In [1]: import numpy as np

In [2]: np.set_printoptions(precision=2, suppress=True, linewidth=120, floatmode="fixed")

In [3]: def tidy(a):
   ...:     return np.round(a, 2) + 0
   ...: 

In [4]: rng = np.random.default_rng(95)

In [5]: t = np.sort(rng.uniform(-2, 2, 28))

In [6]: E = np.c_[t, t ** 2, t ** 3] @ np.array([[2, 0, 2, 2], [0, 0, 1, 0], [2, 3, 2, 3]])

In [7]: tidy(E)
Out[7]: 
array([[-17.00, -19.87, -13.47, -23.62],
       [-12.69, -14.02,  -9.90, -17.37],
       [ -7.66,  -7.43,  -5.83, -10.14],
       [ -4.82,  -3.94,  -3.62,  -6.13],
       [ -3.78,  -2.75,  -2.84,  -4.70],
       [ -3.49,  -2.43,  -2.62,  -4.30],
       [ -2.91,  -1.82,  -2.19,  -3.52],
       [ -1.66,  -0.67,  -1.29,  -1.88],
       [ -1.41,  -0.48,  -1.12,  -1.57],
       [ -1.17,  -0.33,  -0.94,  -1.28],
       [ -0.96,  -0.21,  -0.79,  -1.03],
       [ -0.81,  -0.14,  -0.68,  -0.86],
       [ -0.74,  -0.11,  -0.63,  -0.78],
       [ -0.19,   0.00,  -0.18,  -0.19],
       [ -0.16,   0.00,  -0.15,  -0.16],
       [  0.00,   0.00,   0.00,   0.00],
       [  0.34,   0.01,   0.37,   0.35],
       [  0.48,   0.04,   0.53,   0.49],
       [  1.85,   0.83,   2.28,   2.13],
       [  3.69,   2.65,   4.61,   4.58],
       [  4.26,   3.30,   5.33,   5.36],
       [  4.82,   3.95,   6.03,   6.14],
       [  4.98,   4.14,   6.22,   6.36],
       [  5.54,   4.80,   6.90,   7.14],
       [  5.56,   4.83,   6.94,   7.18],
       [  6.84,   6.40,   8.50,   8.97],
       [ 12.34,  13.56,  15.08,  16.86],
       [ 13.78,  15.49,  16.77,  18.94]])

In [8]: J = np.array([[3.1, 1.29, 2.21, 3.38],
   ...:     [2.97, 1.5, 2.22, 3.41],
   ...:     [1.5, 0.73, 1.08, 1.64],
   ...:     [-4.49, -2.15, -3.18, -5.12],
   ...:     [0.03, 0.0, -0.01, 0.03],
   ...:     [3.09, 1.48, 2.16, 3.39],
   ...:     [4.49, 2.17, 3.33, 5.1],
   ...:     [-3.08, -1.44, -2.23, -3.41],
   ...:     [3.0, 1.36, 2.21, 3.41],
   ...:     [-1.48, -0.74, -1.11, -1.74],
   ...:     [1.58, 0.7, 1.13, 1.83],
   ...:     [3.01, 1.4, 2.22, 3.41],
   ...:     [3.0, 1.33, 2.19, 3.48]])

In [9]: A2 = np.c_[J[:, :3] @ np.array([[4, 0, 0], [3, -4, -5], [5, -4, -4]]), np.array([1, 1, -2, 2, -1, 0, -1, -1, 2, 2, 1, 0, 1])]

In [10]: tidy(A2)
Out[10]: 
array([[ 27.32, -14.00, -15.29,   1.00],
       [ 27.48, -14.88, -16.38,   1.00],
       [ 13.59,  -7.24,  -7.97,  -2.00],
       [-40.31,  21.32,  23.47,   2.00],
       [  0.07,   0.04,   0.04,  -1.00],
       [ 27.60, -14.56, -16.04,   0.00],
       [ 41.12, -22.00, -24.17,  -1.00],
       [-27.79,  14.68,  16.12,  -1.00],
       [ 27.13, -14.28, -15.64,   2.00],
       [-13.69,   7.40,   8.14,   2.00],
       [ 14.07,  -7.32,  -8.02,   1.00],
       [ 27.34, -14.48, -15.88,   0.00],
       [ 26.94, -14.08, -15.41,   1.00]])

In [11]: np.linalg.matrix_rank(A2)
Out[11]: np.int64(4)

In [12]: tidy(np.linalg.lstsq(J, A2[:, 0])[0])
Out[12]: array([4.00, 3.00, 5.00, 0.00])
